>>> import numpy as np
>>> np.set_printoptions(precision=3, suppress=True, linewidth=160)
>>> F = np.diag(np.array([1, 2, 0, 2, 1, 0, 0, 2, 1])) + 2 * np.eye(9, k=1) + 2 * np.eye(9, k=-1)
>>> F
array([[1., 2., 0., 0., 0., 0., 0., 0., 0.],
       [2., 2., 2., 0., 0., 0., 0., 0., 0.],
       [0., 2., 0., 2., 0., 0., 0., 0., 0.],
       [0., 0., 2., 2., 2., 0., 0., 0., 0.],
       [0., 0., 0., 2., 1., 2., 0., 0., 0.],
       [0., 0., 0., 0., 2., 0., 2., 0., 0.],
       [0., 0., 0., 0., 0., 2., 0., 2., 0.],
       [0., 0., 0., 0., 0., 0., 2., 2., 2.],
       [0., 0., 0., 0., 0., 0., 0., 2., 1.]])
>>> # symmetric, so the eigenvalues are real
>>> evals, V = np.linalg.eigvalsh(F)
Traceback (most recent call last):
  File "<python-input-5>", line 1, in <module>
    evals, V = np.linalg.eigvalsh(F)
    ^^^^^^^^
ValueError: too many values to unpack (expected 2)
>>> evals, V = np.linalg.eigh(F)
>>> np.round(V.T @ F @ V, 3) + 0
array([[-3.16 ,  0.   ,  0.   ,  0.   ,  0.   ,  0.   ,  0.   ,  0.   ,  0.   ],
       [ 0.   , -2.347,  0.   ,  0.   ,  0.   ,  0.   ,  0.   ,  0.   ,  0.   ],
       [ 0.   ,  0.   , -1.122,  0.   ,  0.   ,  0.   ,  0.   ,  0.   ,  0.   ],
       [ 0.   ,  0.   ,  0.   , -0.145,  0.   ,  0.   ,  0.   ,  0.   ,  0.   ],
       [ 0.   ,  0.   ,  0.   ,  0.   ,  0.624,  0.   ,  0.   ,  0.   ,  0.   ],
       [ 0.   ,  0.   ,  0.   ,  0.   ,  0.   ,  2.101,  0.   ,  0.   ,  0.   ],
       [ 0.   ,  0.   ,  0.   ,  0.   ,  0.   ,  0.   ,  3.762,  0.   ,  0.   ],
       [ 0.   ,  0.   ,  0.   ,  0.   ,  0.   ,  0.   ,  0.   ,  4.386,  0.   ],
       [ 0.   ,  0.   ,  0.   ,  0.   ,  0.   ,  0.   ,  0.   ,  0.   ,  4.902]])
>>> np.linalg.svd(F, compute_uv=False)
array([4.902, 4.386, 3.762, 3.16 , 2.347, 2.101, 1.122, 0.624, 0.145])
>>> print(np.abs(V[:, -1]).round(6).argmax())
3
>>> evals.sum(), np.trace(F)
(np.float64(9.0), np.float64(9.0))
>>> print(np.linalg.eigvalsh(F + 3 * np.eye(9)))
[-0.16   0.653  1.878  2.855  3.624  5.101  6.762  7.386  7.902]
>>> (evals > 1e-8).sum(), (evals < -1e-8).sum()
(np.int64(5), np.int64(4))
>>> print(np.unique(evals.round(6) + 0, return_counts=True)[1])
[1 1 1 1 1 1 1 1 1]
>>> np.round(V.T @ V, 3) + 0
array([[1., 0., 0., 0., 0., 0., 0., 0., 0.],
       [0., 1., 0., 0., 0., 0., 0., 0., 0.],
       [0., 0., 1., 0., 0., 0., 0., 0., 0.],
       [0., 0., 0., 1., 0., 0., 0., 0., 0.],
       [0., 0., 0., 0., 1., 0., 0., 0., 0.],
       [0., 0., 0., 0., 0., 1., 0., 0., 0.],
       [0., 0., 0., 0., 0., 0., 1., 0., 0.],
       [0., 0., 0., 0., 0., 0., 0., 1., 0.],
       [0., 0., 0., 0., 0., 0., 0., 0., 1.]])
